$ python -q
>>> import numpy as np
>>> np.set_printoptions(precision=2, suppress=True, linewidth=200, legacy="1.25")
>>> def rd(a):
...     return np.round(a, 2) + 0
... 
>>> W0 = np.load("x.npy")
>>> W0
array([[3, 2, 1, 2],
       [2, 3, 2, 1],
       [1, 2, 3, 2],
       [2, 1, 2, 3]])
>>> np.allclose(W0[:-1].T @ np.linalg.lstsq(W0[:-1].T, W0[-1])[0], W0[-1])
True
>>> rank = np.linalg.matrix_rank(W0)
>>> rank
3
>>> N = np.linalg.svd(W0)[2][rank:].T
>>> [int(np.linalg.matrix_rank(W0[:i])) for i in range(1, len(W0) + 1)]
[1, 2, 3, 3]
>>> np.allclose(W0 @ N, 0)
True
>>> rd(W0 @ N)
array([[0.],
       [0.],
       [0.],
       [0.]])
>>> [int(np.linalg.matrix_rank(W0[:, :j + 1])) for j in range(4)]
[1, 2, 3, 3]
>>> [int(np.linalg.matrix_rank(np.delete(W0, i, axis=0))) for i in range(4)]
[3, 3, 3, 3]
>>> u = np.array([0, 3, 2, -2])
>>> g = np.array([5, -2])
>>> feats = u[:, None] + g[None, :]
>>> feats
array([[ 5, -2],
       [ 8,  1],
       [ 7,  0],
       [ 3, -4]])
>>> O, r_ = np.linalg.qr(feats)
>>> rd(O.T @ O)
array([[1., 0.],
       [0., 1.]])
>>> rd(r_)
array([[-12.12,   1.15],
       [  0.  ,  -4.43]])
>>> W1 = np.array([[2, -2, -3, 0], [-2, -2, 2, 0]])
>>> beta = np.array([7, 5, 8, 5])
>>> hid = np.maximum(r_ @ W1 + beta, 0)
>>> (hid > 0).astype(int)
array([[0, 1, 1, 1],
       [1, 1, 0, 1]])
>>> C = np.array([[1, 3, 3], [3, 0, 3], [1, 1, 0], [2, 0, 2]])
>>> (hid @ C).round(6).argmax(axis=1)
array([0, 2])
>>> out = feats[0, 0] * feats[1:] - np.outer(feats[1:, 0], feats[0])
>>> out
array([[  0,  21],
       [  0,  14],
       [  0, -14]])
>>> feats[:, 0] / feats[0, 0]
array([1. , 1.6, 1.4, 0.6])
>>> np.linalg.matrix_rank(out), np.linalg.matrix_rank(feats)
(1, 2)
>>> Uu, s, Vh = np.linalg.svd(out)
>>> evecs = Vh[:(s > 1e-8).sum()]
>>> rng = np.random.default_rng(265440)
>>> x = out[0] + 2 * out[1] + rng.integers(2) * np.eye(2)[1]
>>> x
array([ 0., 50.])
>>> np.linalg.matrix_rank(np.vstack([out, x]))
1
>>> np.allclose(evecs.T @ evecs @ x, x)
True
>>> rd(evecs.T @ evecs)
array([[0., 0.],
       [0., 1.]])
>>> rd(np.diag(evecs.T @ evecs))
array([0., 1.])
>>> rd(np.linalg.norm(feats) ** 2 / np.linalg.norm(feats, 2) ** 2)
1.13
>>> np.linalg.norm(feats, axis=1).argmax()
1
>>> feats[0] @ feats[2]
35
>>> rd(np.linalg.norm(feats, axis=1))
array([5.39, 8.06, 7.  , 5.  ])
>>> mat = np.loadtxt("run0.csv", delimiter=",")
>>> mat
array([[ 0.,  0.,  0.],
       [ 0.,  0.,  0.],
       [ 0.,  0.,  0.],
       [ 0.,  0.,  0.],
       [ 2.,  0.,  2.],
       [ 0.,  0.,  0.],
       [ 5.,  5., -5.],
       [ 5.,  5., -5.],
       [ 0.,  0.,  0.],
       [ 0.,  0.,  0.],
       [ 5.,  5., -5.],
       [ 5.,  5., -5.],
       [ 2.,  0.,  2.],
       [ 2.,  0.,  2.],
       [ 0.,  0.,  0.],
       [ 6.,  5., -4.],
       [ 0.,  0.,  0.],
       [ 0.,  0.,  0.],
       [ 0.,  0.,  0.],
       [ 5.,  5., -5.],
       [ 0.,  0.,  0.],
       [ 0.,  0.,  0.],
       [ 3.,  0.,  3.]])
>>> np.linalg.matrix_rank(mat, rtol=0.1)
2
>>> np.linalg.cond(mat) > 100
True
>>> Uu, s, Vh = np.linalg.svd(mat, full_matrices=False)
>>> rd(np.abs(Vh[0]))
array([0.6 , 0.58, 0.56])
>>> rd(np.sqrt((s ** 2).sum())), rd(np.linalg.norm(mat))
(22.23, 22.23)
>>> Uu.shape, s.shape, Vh.shape
((23, 3), (3,), (3, 3))
>>> np.abs(Uu[:, 0]).round(6).argmax()
15
>>> rd(s)
array([21.22,  6.61,  0.  ])
>>> np.allclose(Uu * s @ Vh, mat)
True
>>> rd(Uu.T @ Uu)
array([[1., 0., 0.],
       [0., 1., 0.],
       [0., 0., 1.]])
>>> rd(s / s[0])
array([1.  , 0.31, 0.  ])
>>> (s > 1e-8).sum()
2
>>> rd(Vh @ Vh.T)
array([[1., 0., 0.],
       [0., 1., 0.],
       [0., 0., 1.]])
>>> rd(np.cumsum(s ** 2) / np.sum(s ** 2))
array([0.91, 1.  , 1.  ])
>>> x = np.array([2, 0])
>>> rhs = feats @ x
>>> rhs
array([10, 16, 14,  6])
>>> rhs = rhs + 0.05 * rng.normal(size=4)
>>> rd(rhs)
array([10.02, 15.99, 14.03,  5.9 ])
>>> beta, *_ = np.linalg.lstsq(feats, rhs)
>>> beta.round()
array([2., 0.])
>>> rd(np.linalg.norm(rhs - feats @ beta))
0.07
>>> arr = np.loadtxt("a.csv", delimiter=",")
>>> arr
array([[ 0., -3.,  7.,  9.],
       [ 0.,  5.,  1.,  8.],
       [ 0.,  0., -6., -2.],
       [ 0.,  0.,  0.,  9.]])
>>> W1 = np.array([[0, 2, 4], [1, 2, 3], [8, 3, 2], [0, 8, 8]])
>>> beta = np.array([0, 0, 1])
>>> hid = np.maximum(arr @ W1 + beta, 0)
>>> np.linalg.matrix_rank(hid)
3
>>> hid
array([[53., 87., 78.],
       [13., 77., 82.],
       [ 0.,  0.,  0.],
       [ 0., 72., 73.]])
>>> C = np.array([[-3, -1], [0, 1], [-1, -3]])
>>> hid @ C
array([[-237., -200.],
       [-121., -182.],
       [   0.,    0.],
       [ -73., -147.]])
>>> rd(np.linalg.det(arr))
0.0
>>> np.trace(arr)
8.0
>>> rd(np.abs(np.linalg.eigvals(arr)).max())
9.0
>>> (arr - arr.T) / 2
array([[ 0. , -1.5,  3.5,  4.5],
       [ 1.5,  0. ,  0.5,  4. ],
       [-3.5, -0.5,  0. , -1. ],
       [-4.5, -4. ,  1. ,  0. ]])
>>> np.allclose(arr @ arr.T, arr.T @ arr)
False
>>> rd(np.sort(np.abs(np.linalg.eigvals(arr))))
array([0., 5., 6., 9.])
>>> Uu, s, Vh = np.linalg.svd(W0, full_matrices=False)
>>> rd(np.cumsum(s ** 2) / np.sum(s ** 2))
array([0.89, 0.94, 1.  , 1.  ])
>>> (s > 1e-8).sum()
3
>>> rd(Uu.T @ Uu)
array([[1., 0., 0., 0.],
       [0., 1., 0., 0.],
       [0., 0., 1., 0.],
       [0., 0., 0., 1.]])
>>> Uu.shape, s.shape, Vh.shape
((4, 4), (4,), (4, 4))
>>> np.abs(Uu[:, 0]).round(6).argmax()
0
>>> rd(np.sqrt((s ** 2).sum())), rd(np.linalg.norm(W0))
(8.49, 8.49)
>>> np.allclose(Uu * s @ Vh, W0)
True
>>> rd(Uu.T @ W0 @ Vh.T)
array([[8., 0., 0., 0.],
       [0., 2., 0., 0.],
       [0., 0., 2., 0.],
       [0., 0., 0., 0.]])
>>> [round(float(x), 2) for x in np.linalg.svd(arr, compute_uv=False)[:3]]
[16.37, 7.89, 4.45]
>>> rd(np.linalg.matrix_power(arr - np.diag(np.diag(arr)), 4))
array([[0., 0., 0., 0.],
       [0., 0., 0., 0.],
       [0., 0., 0., 0.],
       [0., 0., 0., 0.]])
>>> np.linalg.matrix_rank(arr - arr[0, 0] * np.eye(4))
3
>>> arr @ arr
array([[  0., -15., -45.,  43.],
       [  0.,  25.,  -1., 110.],
       [  0.,   0.,  36.,  -6.],
       [  0.,   0.,   0.,  81.]])
>>> M = np.loadtxt("data.csv", delimiter=",")
>>> M
array([[1., 0., 0., 0.],
       [0., 1., 0., 0.],
       [0., 0., 1., 0.],
       [0., 0., 0., 1.]])
>>> low = np.linalg.cholesky(M)
>>> low
array([[1., 0., 0., 0.],
       [0., 1., 0., 0.],
       [0., 0., 1., 0.],
       [0., 0., 0., 1.]])
>>> out = M + rng.integers(-2, 3, (4, 1)) @ rng.integers(-2, 3, (1, 4))
>>> out
array([[ 1.,  0.,  0.,  0.],
       [ 2.,  1.,  2., -2.],
       [-2.,  0., -1.,  2.],
       [ 0.,  0.,  0.,  1.]])
>>> out - M
array([[ 0.,  0.,  0.,  0.],
       [ 2.,  0.,  2., -2.],
       [-2.,  0., -2.,  2.],
       [ 0.,  0.,  0.,  0.]])
>>> np.linalg.matrix_rank(out - M, tol=1e-8)
1
>>> out = np.array([[3, -1], [-3, 0], [1, 2], [-1, 3]])
>>> np.einsum("ij->j", M)
array([1., 1., 1., 1.])
>>> np.einsum("ik,kj->ij", M, out)
array([[ 3., -1.],
       [-3.,  0.],
       [ 1.,  2.],
       [-1.,  3.]])
>>> np.linalg.matrix_rank(M @ out)
2
>>> M @ out
array([[ 3., -1.],
       [-3.,  0.],
       [ 1.,  2.],
       [-1.,  3.]])
>>> out.T @ M.T
array([[ 3., -3.,  1., -1.],
       [-1.,  0.,  2.,  3.]])
>>> np.einsum("ij,ij->i", M, M)
array([1., 1., 1., 1.])
>>> data = np.array([[-7.82, 11.93, 11.91, 11.85],
...     [16.96, -20.97, -21.07, -20.81],
...     [-8.09, 21.06, 21.07, 21.07]])
>>> rd(np.linalg.norm(data) ** 2 / np.linalg.norm(data, 2) ** 2)
1.01
>>> rd(np.linalg.norm(data[2] - data[0]))
15.89
